>>> import numpy as np
>>> np.set_printoptions(suppress=True, linewidth=100)
>>> K = np.load("case13.npy")
>>> K
array([[ 1,  0,  0,  0,  0,  0],
       [ 0, -3,  0,  0,  0,  0],
       [ 0,  0, -3,  0,  0,  0],
       [ 0,  0,  0,  2,  0,  0],
       [ 0,  0,  0,  0,  1,  0],
       [ 0,  0,  0,  0,  0,  3]])
>>> # 6 blocks once reordered
>>> u = np.array([1, 2, 0, 0, 0, 0])
>>> A2 = K + np.outer(u, np.eye(6)[3])
>>> np.linalg.matrix_rank(np.linalg.inv(A2) - np.linalg.inv(K), tol=1e-8)
np.int64(1)
>>> np.linalg.matrix_rank(A2 - K)
np.int64(1)
>>> A2
array([[ 1.,  0.,  0.,  1.,  0.,  0.],
       [ 0., -3.,  0.,  2.,  0.,  0.],
       [ 0.,  0., -3.,  0.,  0.,  0.],
       [ 0.,  0.,  0.,  2.,  0.,  0.],
       [ 0.,  0.,  0.,  0.,  1.,  0.],
       [ 0.,  0.,  0.,  0.,  0.,  3.]])
>>> J = np.vander(np.arange(15) - 1, 4, increasing=True)
>>> J
array([[   1,   -1,    1,   -1],
       [   1,    0,    0,    0],
       [   1,    1,    1,    1],
       [   1,    2,    4,    8],
       [   1,    3,    9,   27],
       [   1,    4,   16,   64],
       [   1,    5,   25,  125],
       [   1,    6,   36,  216],
       [   1,    7,   49,  343],
       [   1,    8,   64,  512],
       [   1,    9,   81,  729],
       [   1,   10,  100, 1000],
       [   1,   11,  121, 1331],
       [   1,   12,  144, 1728],
       [   1,   13,  169, 2197]])
>>> # column 3 is much longer than the rest
>>> x0 = np.array([2, 2, -2, 0])
>>> a = np.maximum(J @ x0, 0)
>>> J * (a > 1e-9)[:, None]
array([[0, 0, 0, 0],
       [1, 0, 0, 0],
       [1, 1, 1, 1],
       [0, 0, 0, 0],
       [0, 0, 0, 0],
       [0, 0, 0, 0],
       [0, 0, 0, 0],
       [0, 0, 0, 0],
       [0, 0, 0, 0],
       [0, 0, 0, 0],
       [0, 0, 0, 0],
       [0, 0, 0, 0],
       [0, 0, 0, 0],
       [0, 0, 0, 0],
       [0, 0, 0, 0]])
